% python3 -q
>>> import numpy as np
>>> import numpy.linalg as la
>>> np.set_printoptions(precision=3, suppress=True, linewidth=100)
>>> mat = np.array([[-4, 2, 0, 0], [4, 0, 0, 0], [-4, 2, -6, 3], [4, 0, 6, 0]])
>>> mat
array([[-4,  2,  0,  0],
       [ 4,  0,  0,  0],
       [-4,  2, -6,  3],
       [ 4,  0,  6,  0]])
>>> vals, evecs = la.eig(mat)
>>> np.sort(la.eigvals(la.inv(mat)))
array([-0.183, -0.122,  0.455,  0.683])
>>> print(np.sort(la.eigvals(mat @ mat)))
[ 2.144  4.823 29.856 67.177]
>>> print(np.round(np.prod(vals), 3))
144.0
>>> rng = np.random.default_rng(8374)
>>> labels = rng.permutation(4)
>>> out = mat[:, labels] * rng.choice([-1, 1], 4)
>>> out
array([[ 0, -2,  0,  4],
       [ 0,  0,  0, -4],
       [-6, -2, -3,  4],
       [ 6,  0,  0, -4]])
>>> U, _, Vt = la.svd(mat.T @ out)
>>> print(np.round(la.lstsq(mat, out)[0], 3) + 0)
[[ 0.  0.  0. -1.]
 [ 0. -1.  0.  0.]
 [ 1.  0.  0.  0.]
 [ 0.  0. -1.  0.]]
>>> u = np.array([-1, 0, -2, -1])
>>> out = mat + np.outer(u, np.eye(4)[2])
>>> la.matrix_rank(out - mat)
np.int64(1)
>>> la.matrix_rank(la.inv(out) - la.inv(mat), tol=1e-8)
np.int64(1)
>>> out
array([[-4.,  2., -1.,  0.],
       [ 4.,  0.,  0.,  0.],
       [-4.,  2., -8.,  3.],
       [ 4.,  0.,  5.,  0.]])
>>> np.einsum("ii->", mat)
np.int64(-10)
>>> np.einsum("ij,ji->", mat, mat)
np.int64(104)
>>> round(float(la.eigvals(mat).sum().real), 3)
-10.0
>>> print(la.eigvals(mat))
[-8.196 -5.464  1.464  2.196]
>>> t = np.deg2rad(90)
>>> X = np.eye(4)
>>> X[np.ix_([3, 2], [3, 2])] = [[np.cos(t), -np.sin(t)], [np.sin(t), np.cos(t)]]
>>> X.round(3) + 0
array([[ 1.,  0.,  0.,  0.],
       [ 0.,  1.,  0.,  0.],
       [ 0.,  0.,  0.,  1.],
       [ 0.,  0., -1.,  0.]])
>>> W = np.array([[5, 5, 8, 7], [7, 0, 9, 9], [1, 8, 4, 4], [9, 0, 9, 1]])
>>> beta = np.array([3, 0, 2, 0])
>>> H = np.maximum(mat @ W + beta, 0)
>>> print((H > 0).mean(axis=0))
[0.75 0.5  0.5  0.5 ]
>>> print(H)
[[ 0  0  0  0]
 [23 20 34 28]
 [18  0  0  0]
 [29 68 58 52]]
>>> C = np.array([[3, 1], [0, 1], [1, 0], [0, 0]])
>>> H @ C
array([[  0,   0],
       [103,  43],
       [ 54,  18],
       [145,  97]])
